$ python3 -q
>>> import numpy as np
>>> np.set_printoptions(precision=3, suppress=True, linewidth=200)
>>> m1 = np.loadtxt("layer14.csv", delimiter=",")
>>> m1
array([[-2.,  5.,  0.,  0.,  0.,  0.],
       [-5.,  0.,  0.,  0.,  0.,  0.],
       [ 0., -2.,  0.,  0.,  0.,  0.],
       [ 0.,  0., -2.,  5.,  0.,  0.],
       [ 0.,  0., -5.,  0.,  0.,  0.],
       [ 0.,  0.,  0., -2.,  0.,  0.],
       [ 0.,  0.,  0.,  0., -2.,  5.],
       [ 0.,  0.,  0.,  0., -5.,  0.],
       [ 0.,  0.,  0.,  0.,  0., -2.]])
>>> left, s, Vh = np.linalg.svd(m1, full_matrices=False)
>>> np.allclose(left * s @ Vh, m1)
True
>>> np.cumsum(s ** 2) / np.sum(s ** 2)
array([0.224, 0.448, 0.672, 0.782, 0.891, 1.   ])
>>> np.round(left.T @ left, 3) + 0
array([[1., 0., 0., 0., 0., 0.],
       [0., 1., 0., 0., 0., 0.],
       [0., 0., 1., 0., 0., 0.],
       [0., 0., 0., 1., 0., 0.],
       [0., 0., 0., 0., 1., 0.],
       [0., 0., 0., 0., 0., 1.]])
>>> s / s[0]
array([1.   , 1.   , 1.   , 0.698, 0.698, 0.698])
>>> (s > 1e-8).sum()
np.int64(6)
>>> Q, r_ = np.linalg.qr(m1)
>>> round(float(np.trace(Q @ Q.T)), 3)
6.0
>>> r_
array([[ 5.385, -1.857,  0.   ,  0.   ,  0.   ,  0.   ],
       [ 0.   ,  5.055,  0.   ,  0.   ,  0.   ,  0.   ],
       [ 0.   ,  0.   , -5.385,  1.857,  0.   ,  0.   ],
       [ 0.   ,  0.   ,  0.   , -5.055,  0.   ,  0.   ],
       [ 0.   ,  0.   ,  0.   ,  0.   , -5.385,  1.857],
       [ 0.   ,  0.   ,  0.   ,  0.   ,  0.   , -5.055]])
>>> Q.shape, r_.shape
((9, 6), (6, 6))
>>> round(abs(r_[0, 0]), 3), np.round(np.linalg.norm(m1[:, 0]), 3)
(np.float64(5.385), np.float64(5.385))
>>> np.round(Q @ r_, 3) + 0
array([[-2.,  5.,  0.,  0.,  0.,  0.],
       [-5.,  0.,  0.,  0.,  0.,  0.],
       [ 0., -2.,  0.,  0.,  0.,  0.],
       [ 0.,  0., -2.,  5.,  0.,  0.],
       [ 0.,  0., -5.,  0.,  0.,  0.],
       [ 0.,  0.,  0., -2.,  0.,  0.],
       [ 0.,  0.,  0.,  0., -2.,  5.],
       [ 0.,  0.,  0.,  0., -5.,  0.],
       [ 0.,  0.,  0.,  0.,  0., -2.]])
>>> def softmax(z):
...     e = np.exp(z - z.max(axis=-1, keepdims=True))
...     return e / e.sum(axis=-1, keepdims=True)
... 
>>> np.round(softmax(10 * m1[6]), 3) + 0
array([0., 0., 0., 0., 0., 1.])
>>> att = m1 @ m1.T / np.sqrt(6)
>>> softmax(att).round(6).argmax(axis=1)
array([0, 1, 2, 3, 4, 5, 6, 7, 8])
>>> np.round(softmax(att + np.triu(np.full(att.shape, -np.inf), 1)), 3) + 0
array([[1.   , 0.   , 0.   , 0.   , 0.   , 0.   , 0.   , 0.   , 0.   ],
       [0.002, 0.998, 0.   , 0.   , 0.   , 0.   , 0.   , 0.   , 0.   ],
       [0.003, 0.163, 0.834, 0.   , 0.   , 0.   , 0.   , 0.   , 0.   ],
       [0.   , 0.   , 0.   , 1.   , 0.   , 0.   , 0.   , 0.   , 0.   ],
       [0.   , 0.   , 0.   , 0.002, 0.998, 0.   , 0.   , 0.   , 0.   ],
       [0.109, 0.109, 0.109, 0.002, 0.109, 0.56 , 0.   , 0.   , 0.   ],
       [0.   , 0.   , 0.   , 0.   , 0.   , 0.   , 1.   , 0.   , 0.   ],
       [0.   , 0.   , 0.   , 0.   , 0.   , 0.   , 0.002, 0.998, 0.   ],
       [0.082, 0.082, 0.082, 0.082, 0.082, 0.082, 0.001, 0.082, 0.422]])
>>> np.round(softmax(att)[6] @ m1, 3) + 0
array([ 0.   ,  0.   ,  0.   ,  0.   , -2.001,  4.998])
>>> rng = np.random.default_rng(54)
>>> z = rng.permutation(6)
>>> M2 = m1[:, z] * rng.choice([-1, 1], 6)
>>> M2
array([[ 0.,  0., -2., -0.,  5., -0.],
       [ 0.,  0., -5., -0.,  0., -0.],
       [ 0.,  0.,  0., -0., -2., -0.],
       [ 0., -2.,  0., -5.,  0., -0.],
       [ 0., -5.,  0., -0.,  0., -0.],
       [ 0.,  0.,  0.,  2.,  0., -0.],
       [-2.,  0.,  0., -0.,  0., -5.],
       [-5.,  0.,  0., -0.,  0., -0.],
       [ 0.,  0.,  0., -0.,  0.,  2.]])
>>> left, _, Vh = np.linalg.svd(m1.T @ M2)
>>> np.round(left @ Vh, 3) + 0
array([[ 0.,  0.,  1.,  0.,  0.,  0.],
       [ 0.,  0.,  0.,  0.,  1.,  0.],
       [ 0.,  1.,  0.,  0.,  0.,  0.],
       [ 0.,  0.,  0., -1.,  0.,  0.],
       [ 1.,  0.,  0.,  0.,  0.,  0.],
       [ 0.,  0.,  0.,  0.,  0., -1.]])
>>> f, r1 = M2[6], M2[5]
>>> f @ f
np.float64(29.0)
>>> pr = (f @ r1) / (f @ f) * f
>>> r1 - pr
array([0., 0., 0., 2., 0., 0.])
>>> E = np.load("m.npy")
>>> E
array([[2, 1, 3, 0],
       [1, 2, 1, 3],
       [3, 1, 2, 1],
       [0, 3, 1, 2]])
>>> # symmetric
>>> M2 = E / np.sqrt((E ** 2).mean(axis=1, keepdims=True))
>>> E - E.mean(axis=1, keepdims=True)
array([[ 0.5 , -0.5 ,  1.5 , -1.5 ],
       [-0.75,  0.25, -0.75,  1.25],
       [ 1.25, -0.75,  0.25, -0.75],
       [-1.5 ,  1.5 , -0.5 ,  0.5 ]])
>>> M2[2]
array([1.549, 0.516, 1.033, 0.516])
>>> [round(float(np.linalg.det(E[:i, :i])), 2) + 0 for i in range(1, 5)]
[2.0, 3.0, -8.0, 20.0]
>>> np.all(np.linalg.eigvalsh(E) > 0)
np.False_
>>> M = np.array([[3, 3, 3, 3], [3, 6, 6, 6], [3, 6, 9, 9], [3, 6, 9, 12]])
>>> ev, vecs = np.linalg.eig(M)
>>> np.sort(np.linalg.eigvals(M @ M))
array([  0.721,   1.633,   9.   , 618.645])
>>> np.sort(np.linalg.eigvals(M.T))
array([ 0.849,  1.278,  3.   , 24.873])
>>> np.round(np.prod(ev), 3)
np.float64(81.0)
>>> np.sort(np.linalg.eigvals(np.linalg.inv(M)))
array([0.04 , 0.333, 0.782, 1.177])
>>> M2 = np.linalg.inv(M)
>>> M2.round(3) + 0
array([[ 0.667, -0.333,  0.   ,  0.   ],
       [-0.333,  0.667, -0.333,  0.   ],
       [ 0.   , -0.333,  0.667, -0.333],
       [ 0.   ,  0.   , -0.333,  0.333]])
>>> np.round(np.linalg.det(M) * M2, 3) + 0
array([[ 54., -27.,   0.,   0.],
       [-27.,  54., -27.,   0.],
       [  0., -27.,  54., -27.],
       [  0.,   0., -27.,  27.]])
>>> round(np.linalg.cond(M), 3)
np.float64(29.284)
>>> vec = np.ones(4)
>>> for _ in range(5):
...     vec = M @ vec
...     vec /= np.linalg.norm(vec)
...     print(round(vec @ M @ vec, 3))
... 
24.841
24.872
24.873
24.873
24.873
>>> round(np.linalg.eigvalsh(M)[-1], 3)
np.float64(24.873)
>>> vec
array([0.228, 0.429, 0.577, 0.657])
>>> F = np.array([[0, 4, 0, 0, 0, 0],
...     [1, 5, 0, 0, 0, 0],
...     [0, 4, 0, 0, 0, 0],
...     [0, 0, 0, 4, 0, 0],
...     [0, 0, 1, 5, 0, 0],
...     [0, 0, 0, 4, 0, 0],
...     [0, 0, 0, 0, 0, 4],
...     [0, 0, 0, 0, 1, 5],
...     [0, 0, 0, 0, 0, 4]])
>>> # rows 0 and 2 are equal
>>> ang = np.radians(30)
>>> r_ = np.eye(6)
>>> r_[5, 5] = r_[3, 3] = np.cos(ang)
>>> r_[5, 3], r_[3, 5] = -np.sin(ang), np.sin(ang)
>>> r_
array([[ 1.   ,  0.   ,  0.   ,  0.   ,  0.   ,  0.   ],
       [ 0.   ,  1.   ,  0.   ,  0.   ,  0.   ,  0.   ],
       [ 0.   ,  0.   ,  1.   ,  0.   ,  0.   ,  0.   ],
       [ 0.   ,  0.   ,  0.   ,  0.866,  0.   ,  0.5  ],
       [ 0.   ,  0.   ,  0.   ,  0.   ,  1.   ,  0.   ],
       [ 0.   ,  0.   ,  0.   , -0.5  ,  0.   ,  0.866]])
>>> M2 = F @ r_.T
>>> np.allclose(F @ F.T, M2 @ M2.T)
True
>>> np.linalg.svd(F, compute_uv=False), np.linalg.svd(M2, compute_uv=False)
(array([7.579, 7.579, 7.579, 0.746, 0.746, 0.746]), array([7.579, 7.579, 7.579, 0.746, 0.746, 0.746]))
>>> M2
array([[ 0.   ,  4.   ,  0.   ,  0.   ,  0.   ,  0.   ],
       [ 1.   ,  5.   ,  0.   ,  0.   ,  0.   ,  0.   ],
       [ 0.   ,  4.   ,  0.   ,  0.   ,  0.   ,  0.   ],
       [ 0.   ,  0.   ,  0.   ,  3.464,  0.   , -2.   ],
       [ 0.   ,  0.   ,  1.   ,  4.33 ,  0.   , -2.5  ],
       [ 0.   ,  0.   ,  0.   ,  3.464,  0.   , -2.   ],
       [ 0.   ,  0.   ,  0.   ,  2.   ,  0.   ,  3.464],
       [ 0.   ,  0.   ,  0.   ,  2.5  ,  1.   ,  4.33 ],
       [ 0.   ,  0.   ,  0.   ,  2.   ,  0.   ,  3.464]])
>>> np.round(np.linalg.det(r_), 3), round(float(np.trace(r_)), 3)
(np.float64(1.0), 5.732)
